$ python -q
>>> import numpy as np
>>> import numpy.linalg as la
>>> np.set_printoptions(precision=3, suppress=True, linewidth=160)
>>> rnd = lambda a: np.round(a, 3) + 0
>>> M = np.load("case7.npy")
>>> M
array([[5., 1., 0., 0., 0., 0.],
       [0., 5., 1., 0., 0., 0.],
       [0., 0., 5., 1., 0., 0.],
       [0., 0., 0., 5., 1., 0.],
       [0., 0., 0., 0., 5., 1.],
       [0., 0., 0., 0., 0., 5.]])
>>> # triangular: eigenvalues sit on the diagonal
>>> out = M[0, 0] * M[1:] - np.outer(M[1:, 0], M[0])
>>> out
array([[ 0., 25.,  5.,  0.,  0.,  0.],
       [ 0.,  0., 25.,  5.,  0.,  0.],
       [ 0.,  0.,  0., 25.,  5.,  0.],
       [ 0.,  0.,  0.,  0., 25.,  5.],
       [ 0.,  0.,  0.,  0.,  0., 25.]])
>>> print(la.matrix_rank(out), la.matrix_rank(M))
5 6
>>> print(np.flatnonzero(~out.round(6).any(axis=1)))
[]
>>> out = la.inv(M)
>>> np.allclose(out, M.T)
False
>>> rnd(out)
array([[ 0.2  , -0.04 ,  0.008, -0.002,  0.   ,  0.   ],
       [ 0.   ,  0.2  , -0.04 ,  0.008, -0.002,  0.   ],
       [ 0.   ,  0.   ,  0.2  , -0.04 ,  0.008, -0.002],
       [ 0.   ,  0.   ,  0.   ,  0.2  , -0.04 ,  0.008],
       [ 0.   ,  0.   ,  0.   ,  0.   ,  0.2  , -0.04 ],
       [ 0.   ,  0.   ,  0.   ,  0.   ,  0.   ,  0.2  ]])
>>> rnd(la.inv(out))
array([[5., 1., 0., 0., 0., 0.],
       [0., 5., 1., 0., 0., 0.],
       [0., 0., 5., 1., 0., 0.],
       [0., 0., 0., 5., 1., 0.],
       [0., 0., 0., 0., 5., 1.],
       [0., 0., 0., 0., 0., 5.]])
>>> F = np.loadtxt("sample15.csv", delimiter=",")
>>> print(rnd(F))
[[-0.391  0.504  0.552  0.043  0.075  0.124  0.516]
 [ 0.626 -0.231  0.605 -0.024  0.368  0.224 -0.052]
 [-0.156 -0.275 -0.231  0.279 -0.01   0.86   0.169]
 [ 0.43   0.021 -0.265 -0.5   -0.249  0.045  0.656]
 [ 0.391  0.618  0.013  0.193 -0.496  0.269 -0.33 ]
 [-0.235 -0.413  0.447 -0.305 -0.675  0.065 -0.145]
 [ 0.196 -0.252  0.077  0.734 -0.308 -0.34   0.378]]
>>> x = np.array([-1, 3, -4, -1, 2, 3, 5])
>>> [p for p in range(1, 25) if np.allclose(la.matrix_power(F, p), np.eye(7))]
[]
>>> rnd(la.norm(x)), rnd(la.norm(F @ x))
(np.float64(8.062), np.float64(8.062))
>>> rnd(np.sort(np.abs(np.degrees(np.angle(la.eigvals(F))))))
array([  0.   ,  53.323,  53.323, 143.403, 143.403, 176.141, 176.141])
>>> rnd(F.T @ (F @ x))
array([-1.,  3., -4., -1.,  2.,  3.,  5.])
